In [1]: import numpy as np

In [2]: from numpy import linalg as LA

In [3]: np.set_printoptions(precision=2, suppress=True, linewidth=140)

In [4]: def rnd(a):
   ...:     return np.round(a, 2) + 0
   ...: 

In [5]: A = np.loadtxt("case7.csv", delimiter=",")

In [6]: print(A)
[[ 1. -2.  6.  0. -2. -4.  2.  0.  6.  2.]
 [-2. -2. -3.  0.  1.  2. -1.  0. -3. -1.]
 [ 6. -3.  6.  0. -3. -6.  3.  0.  9.  3.]
 [ 0.  0.  0. -3.  0.  0.  0.  0.  0.  0.]
 [-2.  1. -3.  0. -2.  2. -1.  0. -3. -1.]
 [-4.  2. -6.  0.  2.  1. -2.  0. -6. -2.]
 [ 2. -1.  3.  0. -1. -2. -2.  0.  3.  1.]
 [ 0.  0.  0.  0.  0.  0.  0. -3.  0.  0.]
 [ 6. -3.  9.  0. -3. -6.  3.  0.  6.  3.]
 [ 2. -1.  3.  0. -1. -2.  1.  0.  3. -2.]]

In [7]: B = A / LA.norm(A, axis=1, keepdims=True)

In [8]: cov = B @ B.T

In [9]: print(rnd(np.degrees(np.arccos(np.clip(cov[6, 0], -1, 1)))))
35.37

In [10]: print(rnd(cov))
[[ 1.   -0.82  0.94  0.   -0.82 -0.91  0.82  0.    0.94  0.82]
 [-0.82  1.   -0.84  0.    0.73  0.82 -0.73  0.   -0.84 -0.73]
 [ 0.94 -0.84  1.    0.   -0.84 -0.94  0.84  0.    0.96  0.84]
 [ 0.    0.    0.    1.    0.    0.    0.    0.    0.    0.  ]
 [-0.82  0.73 -0.84  0.    1.    0.82 -0.73  0.   -0.84 -0.73]
 [-0.91  0.82 -0.94  0.    0.82  1.   -0.82  0.   -0.94 -0.82]
 [ 0.82 -0.73  0.84  0.   -0.73 -0.82  1.    0.    0.84  0.73]
 [ 0.    0.    0.    0.    0.    0.    0.    1.    0.    0.  ]
 [ 0.94 -0.84  0.96  0.   -0.84 -0.94  0.84  0.    1.    0.84]
 [ 0.82 -0.73  0.84  0.   -0.73 -0.82  0.73  0.    0.84  1.  ]]

In [11]: print(rnd(LA.norm(B, axis=1)))
[1. 1. 1. 1. 1. 1. 1. 1. 1. 1.]

In [12]: print((cov - 2 * np.eye(10)).round(6).argmax(axis=1))
[2 5 8 0 5 1 2 0 2 2]

In [13]: rng = np.random.default_rng(51017)

In [14]: z = rng.permutation(10)

In [15]: B = A[:, z] * rng.choice([-1, 1], 10)

In [16]: print(B)
[[-2. -4.  0. -2. -2. -1.  6.  0. -6. -2.]
 [-2.  2.  0.  1.  1.  2. -3.  0.  3.  1.]
 [-3. -6.  0. -3. -3. -6.  6.  0. -9. -3.]
 [ 0.  0.  0. -0.  0. -0.  0. -3. -0. -0.]
 [ 1.  2.  0.  1. -2.  2. -3.  0.  3.  1.]
 [ 2.  1.  0.  2.  2.  4. -6.  0.  6.  2.]
 [-1. -2.  0.  2. -1. -2.  3.  0. -3. -1.]
 [ 0.  0. -3. -0.  0. -0.  0.  0. -0. -0.]
 [-3. -6.  0. -3. -3. -6.  9.  0. -6. -3.]
 [-1. -2.  0. -1. -1. -2.  3.  0. -3.  2.]]

In [17]: U, _, vt = LA.svd(A.T @ B)

In [18]: print(rnd(U @ vt))
[[ 0.  0.  0.  0.  0. -1.  0.  0.  0.  0.]
 [ 1.  0.  0.  0.  0.  0.  0.  0.  0.  0.]
 [ 0.  0.  0.  0.  0.  0.  1.  0.  0.  0.]
 [ 0.  0.  0.  0.  0.  0.  0.  1.  0.  0.]
 [ 0.  0.  0.  0.  1.  0.  0.  0.  0.  0.]
 [ 0.  1.  0.  0.  0.  0.  0.  0.  0.  0.]
 [ 0.  0.  0. -1.  0.  0.  0.  0.  0.  0.]
 [ 0.  0.  1.  0.  0.  0.  0.  0.  0.  0.]
 [ 0.  0.  0.  0.  0.  0.  0.  0. -1.  0.]
 [ 0.  0.  0.  0.  0.  0.  0.  0.  0. -1.]]

In [19]: print(rnd(LA.lstsq(A, B)[0]))
[[ 0.  0.  0.  0.  0. -1.  0.  0.  0.  0.]
 [ 1.  0.  0.  0.  0.  0.  0.  0.  0.  0.]
 [ 0.  0.  0.  0.  0.  0.  1.  0.  0.  0.]
 [ 0.  0.  0.  0.  0.  0.  0.  1.  0.  0.]
 [ 0.  0.  0.  0.  1.  0.  0.  0.  0.  0.]
 [ 0.  1.  0.  0.  0.  0.  0.  0.  0.  0.]
 [ 0.  0.  0. -1.  0.  0.  0.  0.  0.  0.]
 [ 0.  0.  1.  0.  0.  0.  0.  0.  0.  0.]
 [ 0.  0.  0.  0.  0.  0.  0.  0. -1.  0.]
 [ 0.  0.  0.  0.  0.  0.  0.  0.  0. -1.]]

In [20]: B = np.array([[2, 2, 2, 3, 3, 1, 0, 0, 0, 2, 0, 1, 0, 1],
    ...:     [0, 1, 0, 3, 0, 0, 3, 0, 1, 2, 0, 2, 0, 0],
    ...:     [1, 1, 1, 2, 1, 3, 1, 0, 1, 3, 2, 0, 1, 3]])

In [21]: data = B.T @ B

In [22]: print(data)
[[ 5  5  5  8  7  5  1  0  1  7  2  2  1  5]
 [ 5  6  5 11  7  5  4  0  2  9  2  4  1  5]
 [ 5  5  5  8  7  5  1  0  1  7  2  2  1  5]
 [ 8 11  8 22 11  9 11  0  5 18  4  9  2  9]
 [ 7  7  7 11 10  6  1  0  1  9  2  3  1  6]
 [ 5  5  5  9  6 10  3  0  3 11  6  1  3 10]
 [ 1  4  1 11  1  3 10  0  4  9  2  6  1  3]
 [ 0  0  0  0  0  0  0  0  0  0  0  0  0  0]
 [ 1  2  1  5  1  3  4  0  2  5  2  2  1  3]
 [ 7  9  7 18  9 11  9  0  5 17  6  6  3 11]
 [ 2  2  2  4  2  6  2  0  2  6  4  0  2  6]
 [ 2  4  2  9  3  1  6  0  2  6  0  5  0  1]
 [ 1  1  1  2  1  3  1  0  1  3  2  0  1  3]
 [ 5  5  5  9  6 10  3  0  3 11  6  1  3 10]]

In [23]: f = np.array([-3, -3])

In [24]: print(np.polyval(f, A[2]))
[-21.   6. -21.  -3.   6.  15. -12.  -3. -30. -12.]

In [25]: print(np.correlate(A[2], A[4], "full"))
[ -6. -15.   3. -24.  18.  -9.  33. -36.   6. -72.  21. -18.  30. -21.   9. -33.   0. -15.  -6.]

In [26]: r = LA.matrix_rank(data)

In [27]: print(r)
3

In [28]: null = LA.svd(data)[2][r:].T

In [29]: print(np.allclose(data @ null, 0))
True

In [30]: print([int(LA.matrix_rank(data[:, :j + 1])) for j in range(14)])
[1, 2, 2, 3, 3, 3, 3, 3, 3, 3, 3, 3, 3, 3]

In [31]: print([int(LA.matrix_rank(np.delete(data, i, axis=0))) for i in range(14)])
[3, 3, 3, 3, 3, 3, 3, 3, 3, 3, 3, 3, 3, 3]

In [32]: U, sigma, vt = LA.svd(data)

In [33]: V = vt[:(sigma > 1e-8).sum()]

In [34]: x = data[12] + -2 * data[10] + rng.integers(2) * np.eye(14)[7]

In [35]: print(x)
[-3. -3. -3. -6. -3. -9. -3.  1. -3. -9. -6.  0. -3. -9.]

In [36]: print(rnd(LA.norm(x - V.T @ V @ x)))
1.0

In [37]: print(rnd(np.diag(V.T @ V)))
[0.15 0.12 0.15 0.39 0.37 0.3  0.45 0.   0.08 0.24 0.19 0.2  0.05 0.3 ]

In [38]: print(np.allclose(V.T @ V @ x, x))
False

In [39]: f = np.array([2, 2])

In [40]: print(np.polyval(f, data[0]))
[12 12 12 18 16 12  4  2  4 16  6  6  4 12]

In [41]: print(np.convolve(data[0], f))
[10 20 20 26 30 24 12  2  2 16 18  8  6 12 10]

In [42]: print(np.cross(data[0, :3], data[1, :3]))
[-5  0  5]

In [43]: print(rnd(LA.det(data)))
0.0

In [44]: print(rnd(np.sort(LA.eigvals(data).real)))
[ 0.    0.    0.    0.    0.    0.    0.    0.    0.    0.    0.   12.15 16.72 78.13]

In [45]: print(np.flatnonzero(LA.matrix_power((data != 0) + (data.T != 0) + np.eye(14), 14)[13]))
[ 0  1  2  3  4  5  6  8  9 10 11 12 13]

In [46]: J = np.load("block13.npy")

In [47]: print(rnd(J))
[[ 0.36  0.62  1.19  0.19  0.38  0.16 -1.    0.79 -0.51]
 [-0.14  0.15  1.13 -0.24  0.19 -1.05  1.22  0.    0.05]
 [ 0.   -1.22 -0.34 -0.66  0.3  -0.41 -0.03  0.99 -0.85]
 [-0.78 -0.64  0.37  0.32  1.35  0.77  0.13 -0.07  0.54]
 [ 1.35 -0.51  0.01 -0.09  0.66 -0.64 -0.49 -0.56  0.71]
 [ 0.71 -0.38  0.27  0.58  0.05  0.64  0.59 -0.79 -1.25]
 [-0.36 -1.1   0.73  0.76 -1.06 -0.24 -0.49 -0.11  0.32]
 [-0.21  0.26 -0.67  1.47  0.49 -0.93 -0.01  0.29 -0.3 ]
 [-0.85  0.09  0.07 -0.52  0.3  -0.62 -0.82 -1.17 -0.69]]

In [48]: def softmax(z):
    ...:     e = np.exp(z - z.max(axis=-1, keepdims=True))
    ...:     return e / e.sum(axis=-1, keepdims=True)
    ...: 

In [49]: print(rnd(softmax(J[3])))
[0.03 0.04 0.11 0.1  0.28 0.16 0.08 0.07 0.13]

In [50]: print(rnd(softmax(J).sum(axis=1)))
[1. 1. 1. 1. 1. 1. 1. 1. 1.]

In [51]: print(rnd(softmax(J[3] + 2)))
[0.03 0.04 0.11 0.1  0.28 0.16 0.08 0.07 0.13]

In [52]: print(rnd(softmax(10 * J[3])))
[0. 0. 0. 0. 1. 0. 0. 0. 0.]

In [53]: S = J @ J.T / np.sqrt(9)

In [54]: print(rnd(softmax(S + np.triu(np.full(S.shape, -np.inf), 1))))
[[1.   0.   0.   0.   0.   0.   0.   0.   0.  ]
 [0.21 0.79 0.   0.   0.   0.   0.   0.   0.  ]
 [0.17 0.17 0.65 0.   0.   0.   0.   0.   0.  ]
 [0.15 0.15 0.15 0.56 0.   0.   0.   0.   0.  ]
 [0.13 0.13 0.13 0.13 0.49 0.   0.   0.   0.  ]
 [0.11 0.11 0.11 0.11 0.11 0.43 0.   0.   0.  ]
 [0.1  0.1  0.1  0.1  0.1  0.1  0.39 0.   0.  ]
 [0.09 0.09 0.09 0.09 0.09 0.09 0.09 0.35 0.  ]
 [0.08 0.08 0.08 0.08 0.08 0.08 0.08 0.08 0.32]]

In [55]: print(rnd(softmax(S)))
[[0.32 0.08 0.08 0.08 0.08 0.08 0.08 0.08 0.08]
 [0.08 0.32 0.08 0.08 0.08 0.08 0.08 0.08 0.08]
 [0.08 0.08 0.32 0.08 0.08 0.08 0.08 0.08 0.08]
 [0.08 0.08 0.08 0.32 0.08 0.08 0.08 0.08 0.08]
 [0.08 0.08 0.08 0.08 0.32 0.08 0.08 0.08 0.08]
 [0.08 0.08 0.08 0.08 0.08 0.32 0.08 0.08 0.08]
 [0.08 0.08 0.08 0.08 0.08 0.08 0.32 0.08 0.08]
 [0.08 0.08 0.08 0.08 0.08 0.08 0.08 0.32 0.08]
 [0.08 0.08 0.08 0.08 0.08 0.08 0.08 0.08 0.32]]

In [56]: print(softmax(S).round(6).argmax(axis=1))
[0 1 2 3 4 5 6 7 8]

In [57]: print(rnd(LA.pinv(J)))
[[ 0.09 -0.04  0.   -0.2   0.34  0.18 -0.09 -0.05 -0.21]
 [ 0.15  0.04 -0.31 -0.16 -0.13 -0.09 -0.28  0.06  0.02]
 [ 0.3   0.28 -0.09  0.09  0.    0.07  0.18 -0.17  0.02]
 [ 0.05 -0.06 -0.17  0.08 -0.02  0.15  0.19  0.37 -0.13]
 [ 0.09  0.05  0.07  0.34  0.17  0.01 -0.27  0.12  0.07]
 [ 0.04 -0.26 -0.1   0.19 -0.16  0.16 -0.06 -0.23 -0.15]
 [-0.25  0.3  -0.01  0.03 -0.12  0.15 -0.12  0.   -0.21]
 [ 0.2   0.    0.25 -0.02 -0.14 -0.2  -0.03  0.07 -0.29]
 [-0.13  0.01 -0.21  0.13  0.18 -0.31  0.08 -0.07 -0.17]]

In [58]: print(rnd(LA.svd(J, compute_uv=False)))
[2. 2. 2. 2. 2. 2. 2. 2. 2.]

In [59]: print(rnd(J.T @ J))
[[4. 0. 0. 0. 0. 0. 0. 0. 0.]
 [0. 4. 0. 0. 0. 0. 0. 0. 0.]
 [0. 0. 4. 0. 0. 0. 0. 0. 0.]
 [0. 0. 0. 4. 0. 0. 0. 0. 0.]
 [0. 0. 0. 0. 4. 0. 0. 0. 0.]
 [0. 0. 0. 0. 0. 4. 0. 0. 0.]
 [0. 0. 0. 0. 0. 0. 4. 0. 0.]
 [0. 0. 0. 0. 0. 0. 0. 4. 0.]
 [0. 0. 0. 0. 0. 0. 0. 0. 4.]]

In [60]: print(rnd(J @ J.T))
[[4. 0. 0. 0. 0. 0. 0. 0. 0.]
 [0. 4. 0. 0. 0. 0. 0. 0. 0.]
 [0. 0. 4. 0. 0. 0. 0. 0. 0.]
 [0. 0. 0. 4. 0. 0. 0. 0. 0.]
 [0. 0. 0. 0. 4. 0. 0. 0. 0.]
 [0. 0. 0. 0. 0. 4. 0. 0. 0.]
 [0. 0. 0. 0. 0. 0. 4. 0. 0.]
 [0. 0. 0. 0. 0. 0. 0. 4. 0.]
 [0. 0. 0. 0. 0. 0. 0. 0. 4.]]

In [61]: print(rnd(LA.norm(J, axis=0)))
[2. 2. 2. 2. 2. 2. 2. 2. 2.]
